In [1]: import numpy as np

In [2]: np.set_printoptions(suppress=True, linewidth=120)

In [3]: m1 = np.loadtxt("w.csv", delimiter=",")

In [4]: m1
Out[4]: 
array([[ 0.854, -0.983,  0.551],
       [-0.414, -0.273,  0.235],
       [ 0.952, -0.941,  0.197],
       [-0.319,  0.611, -0.197],
       [ 0.446,  0.915, -0.653],
       [ 0.207,  0.05 , -0.08 ],
       [ 0.917, -0.907,  0.178],
       [ 0.821, -0.985,  0.592],
       [ 0.217,  0.139, -0.119],
       [ 0.978, -0.993,  0.493],
       [-0.848,  0.988, -0.604],
       [-0.129,  0.585, -0.235],
       [ 0.1  , -0.735,  0.345],
       [ 0.84 , -0.753,  0.06 ],
       [ 0.454, -0.804,  0.31 ],
       [ 0.178, -0.814,  0.397],
       [-0.867,  0.958, -0.397],
       [ 0.641, -0.894,  0.363],
       [ 0.3  ,  0.03 , -0.1  ],
       [-0.397, -0.1  ,  0.159]])

In [5]: G = np.cov(m1, rowvar=False)

In [6]: G.shape
Out[6]: (3, 3)

In [7]: round(float(np.corrcoef(m1[:, 2], m1[:, 1])[0, 1]), 3)
Out[7]: -0.933

In [8]: np.argsort(-m1.std(axis=0).round(6), kind="stable")
Out[8]: array([1, 0, 2])

In [9]: np.round(np.linalg.eigvalsh(G)[::-1], 3)
Out[9]: array([0.884, 0.122, 0.009])

In [10]: np.round(np.polyfit(m1[:, 2], m1[:, 1], 1), 3)
Out[10]: array([-1.877, -0.105])

In [11]: G.round(3)
Out[11]: 
array([[ 0.345, -0.329,  0.125],
       [-0.329,  0.537, -0.249],
       [ 0.125, -0.249,  0.133]])

In [12]: np.round(np.corrcoef(m1.T), 3)
Out[12]: 
array([[ 1.   , -0.765,  0.585],
       [-0.765,  1.   , -0.933],
       [ 0.585, -0.933,  1.   ]])

In [13]: Y = np.c_[m1[:, :1] @ np.array([[4]]), np.array([-3, -1, 2, 1, 2, 0, 0, 2, -1, 1, -2, -2, -2, 1, -3, 1, -2, -1, -1, 2])]

In [14]: Y
Out[14]: 
array([[ 3.416, -3.   ],
       [-1.656, -1.   ],
       [ 3.808,  2.   ],
       [-1.276,  1.   ],
       [ 1.784,  2.   ],
       [ 0.828,  0.   ],
       [ 3.668,  0.   ],
       [ 3.284,  2.   ],
       [ 0.868, -1.   ],
       [ 3.912,  1.   ],
       [-3.392, -2.   ],
       [-0.516, -2.   ],
       [ 0.4  , -2.   ],
       [ 3.36 ,  1.   ],
       [ 1.816, -3.   ],
       [ 0.712,  1.   ],
       [-3.468, -2.   ],
       [ 2.564, -1.   ],
       [ 1.2  , -1.   ],
       [-1.588,  2.   ]])

In [15]: np.linalg.matrix_rank(Y)
Out[15]: np.int64(2)

In [16]: np.round(np.linalg.lstsq(m1, Y[:, 0])[0], 3) + 0
Out[16]: array([4., 0., 0.])
